>>> import numpy as np
>>> import numpy.linalg as la
>>> np.set_printoptions(precision=1, suppress=True, linewidth=120)
>>> W0 = np.load("layer19.npy")
>>> W0
array([[ 2,  3,  4],
       [ 5,  6,  7],
       [ 8,  9, 10],
       [11, 12, 13]])
>>> # null space of dimension 1
>>> left, sigma, vt = la.svd(W0)
>>> np.argmax(sigma[:-1] / (sigma[1:] + 1e-6)) + 1
np.int64(2)
>>> sigma.round(1) + 0
array([28.6,  1.1,  0. ])
>>> other = left[:, :2] @ np.diag(sigma[:2]) @ vt[:2]
>>> round(la.norm(W0 - other, 2), 1), round(sigma[2], 1)
(np.float64(0.0), np.float64(0.0))
>>> round(float(la.norm(W0 - other) / la.norm(W0)), 1)
0.0
>>> round(np.abs(W0 - other).max(), 1)
np.float64(0.0)
>>> mat = np.load("block16.npy")
>>> mat
array([[ -2,   4,  -3],
       [ -1,   5,  -6],
       [ -3,   2, -11],
       [  2,   1, -10],
       [ -3,  -3,  -6],
       [ -3,   2,  -4],
       [ -7,   5,  -5],
       [ -9,   5,  -2],
       [ -5,   6,   0],
       [ -7,   4,  -5],
       [ -5,   7,  -3],
       [ -2,   6,  -1],
       [ -3,   7,   4],
       [ -5,   3,   8],
       [ -3,  -2,   8],
       [  0,  -3,   9],
       [ -4,  -7,   8],
       [ -3, -10,   7],
       [  2,  -5,  11],
       [ -3,  -2,   8],
       [ -2,  -2,   8],
       [ -2,  -3,  10],
       [ -3,  -8,  11]])
>>> # row 19 repeats row 14
>>> ang = np.radians(30)
>>> r_ = np.eye(3)
>>> r_[2, 2] = r_[1, 1] = np.cos(ang)
>>> r_[2, 1], r_[1, 2] = -np.sin(ang), np.sin(ang)
>>> r_
array([[ 1. ,  0. ,  0. ],
       [ 0. ,  0.9,  0.5],
       [ 0. , -0.5,  0.9]])
>>> other = mat @ r_.T
>>> la.svd(mat, compute_uv=False), la.svd(other, compute_uv=False)
(array([38. , 22.1, 14.1]), array([38. , 22.1, 14.1]))
>>> np.allclose(mat @ mat.T, other @ other.T)
True
>>> hat = np.triu(np.array([[2, -1, -1], [2, 3, -5], [4, 1, 0]]), 1) + np.eye(3)
>>> other = hat @ r_ @ la.inv(hat)
>>> np.round(la.det(other), 1)
np.float64(1.0)
>>> la.matrix_rank(other)
np.int64(3)
>>> round(np.trace(other), 1), round(np.trace(r_), 1)
(np.float64(2.7), np.float64(2.7))
>>> z = mat[:, 0] > np.median(mat[:, 0])
>>> u = mat[z].mean(axis=0) - mat[~z].mean(axis=0)
>>> u
array([ 3.8, -0.2,  1.1])
>>> round(float((((mat - mat.mean(axis=0)) @ u > 0) == z).mean()), 1)
0.7
>>> z.astype(int)
array([1, 1, 0, 1, 0, 0, 0, 0, 0, 0, 0, 1, 0, 0, 0, 1, 0, 0, 1, 0, 1, 1, 0])
>>> G = mat.T @ mat
>>> G
array([[ 367, -141,  -40],
       [-141,  572, -468],
       [ -40, -468, 1190]])
>>> la.matrix_rank(G)
np.int64(3)
>>> E = np.load("x.npy")
>>> E
array([[-4,  2, -4,  2],
       [ 5, -4,  5, -4],
       [-4,  2, -4,  2],
       [ 5, -4,  5, -4]])
>>> other = np.array([[-8, -2], [7, -3], [-6, 3], [-8, -3]])
>>> np.einsum("ik,kj->ji", E, other)
array([[ 54, -66,  54, -66],
       [-16,  29, -16,  29]])
>>> np.vstack([E, other.T]).shape
(6, 4)
>>> E @ other
array([[ 54, -16],
       [-66,  29],
       [ 54, -16],
       [-66,  29]])
>>> Xs = mat - mat.mean(axis=0)
>>> left, sigma, vt = la.svd(Xs, full_matrices=False)
>>> np.round(Xs.mean(axis=0), 1) + 0
array([0., 0., 0.])
>>> np.abs(vt[-1])
array([0.9, 0.3, 0.1])
>>> np.abs(left[:, 0]).argmax()
np.int64(22)
>>> sigma
array([37.7, 17.4, 10.9])
>>> np.searchsorted(np.cumsum(sigma ** 2) / (sigma ** 2).sum(), 0.9) + 1
np.int64(2)
>>> np.round((sigma ** 2).sum() ** 2 / (sigma ** 4).sum(), 1)
np.float64(1.6)
>>> vt[0] * np.sign(vt[0, np.abs(vt[0]).argmax()])
array([ 0.1, -0.5,  0.9])
>>> np.abs(vt[0]).argmax()
np.int64(2)
>>> [round(float(x), 1) for x in la.svd(E, compute_uv=False)[:3]]
[15.5, 1.5, 0.0]
>>> la.matrix_rank(E, rtol=0.1)
np.int64(1)
>>> round(la.norm(E, 2) / la.norm(E), 1)
np.float64(1.0)
